% ipython --no-banner

In [1]: import numpy as np

In [2]: from numpy import linalg as LA

In [3]: np.set_printoptions(precision=4, suppress=True, linewidth=140)

In [4]: def rnd(a):
   ...:     return np.round(a, 4) + 0
   ...: 

In [5]: J = np.loadtxt("dump.csv", delimiter=",")

In [6]: rnd(J)
Out[6]: 
array([[-0.2135,  0.0699,  0.1748,  0.2577,  0.0215,  0.1052, -0.2355,  0.2372, -0.1926,  0.1768, -0.7263, -0.0212,  0.2606,  0.2251,
         0.1199],
       [-0.064 , -0.0482, -0.1078, -0.4191, -0.007 , -0.1339,  0.1738,  0.1368, -0.1354, -0.1643, -0.0202,  0.7277,  0.3106,  0.1712,
         0.1959],
       [-0.2348, -0.4073, -0.211 , -0.0097,  0.2652, -0.2733,  0.0705, -0.5717, -0.0836, -0.3257, -0.2578, -0.2162,  0.0698,  0.0228,
         0.1608],
       [ 0.1921,  0.2389, -0.3335, -0.5267, -0.0847,  0.34  ,  0.186 , -0.1507,  0.2834,  0.2003, -0.353 , -0.2348, -0.0116,  0.0077,
         0.1923],
       [-0.1921,  0.1069,  0.1256,  0.279 , -0.2083, -0.0337,  0.1387, -0.1138,  0.5513, -0.2037, -0.2125,  0.3342, -0.4861,  0.1184,
         0.1695],
       [-0.1921,  0.0126,  0.5088, -0.2366,  0.4893,  0.0926, -0.0299, -0.0357,  0.5091, -0.0029,  0.0803, -0.0407,  0.3196,  0.0184,
        -0.1675],
       [ 0.5337, -0.3004, -0.1142,  0.2028,  0.3771, -0.0038, -0.0389, -0.1553,  0.109 ,  0.3917, -0.2021,  0.3815, -0.0994, -0.0689,
        -0.1909],
       [ 0.0427, -0.3975,  0.5178, -0.0392, -0.2116,  0.4045,  0.4657, -0.1692, -0.2742,  0.1307,  0.0127, -0.0046, -0.0798,  0.0296,
         0.1302],
       [ 0.0854, -0.0091,  0.1339, -0.1623, -0.4814,  0.0719, -0.5075, -0.4953,  0.0115, -0.041 , -0.0198,  0.1416,  0.1362,  0.1948,
        -0.3603],
       [-0.0213, -0.0999, -0.0031,  0.0533,  0.0607,  0.3887, -0.4849, -0.0617,  0.0282, -0.0968,  0.1316,  0.1546,  0.0383, -0.4791,
         0.5574],
       [ 0.0854,  0.2424,  0.0356, -0.1284,  0.4284,  0.378 , -0.123 , -0.0215, -0.3428, -0.4118, -0.0447,  0.0648, -0.4263,  0.2717,
        -0.1592],
       [ 0.4056, -0.1768,  0.2811, -0.247 , -0.1425, -0.2566, -0.0612,  0.3053,  0.0476, -0.4363, -0.353 , -0.12  , -0.0891, -0.3662,
        -0.0861],
       [-0.2562, -0.633 , -0.2505, -0.2   , -0.0611,  0.1896, -0.2247,  0.3965,  0.1906,  0.0541,  0.0483, -0.0774, -0.2299,  0.2516,
        -0.1409],
       [-0.1067, -0.0279, -0.2899,  0.2873, -0.0893,  0.4427,  0.2725,  0.041 ,  0.0871, -0.3394, -0.1075,  0.103 ,  0.3333, -0.2994,
        -0.4424],
       [-0.491 ,  0.0915,  0.0366, -0.2734,  0.0348, -0.1024, -0.0068, -0.0823, -0.206 ,  0.3073, -0.1736,  0.1733, -0.3198, -0.5207,
        -0.2924]])

In [7]: rnd(J[:, 4] @ J[:, 11])
Out[7]: np.float64(0.0)

In [8]: rnd(LA.norm(J, axis=0))
Out[8]: array([1., 1., 1., 1., 1., 1., 1., 1., 1., 1., 1., 1., 1., 1., 1.])

In [9]: rnd(LA.svd(J, compute_uv=False))
Out[9]: array([1., 1., 1., 1., 1., 1., 1., 1., 1., 1., 1., 1., 1., 1., 1.])
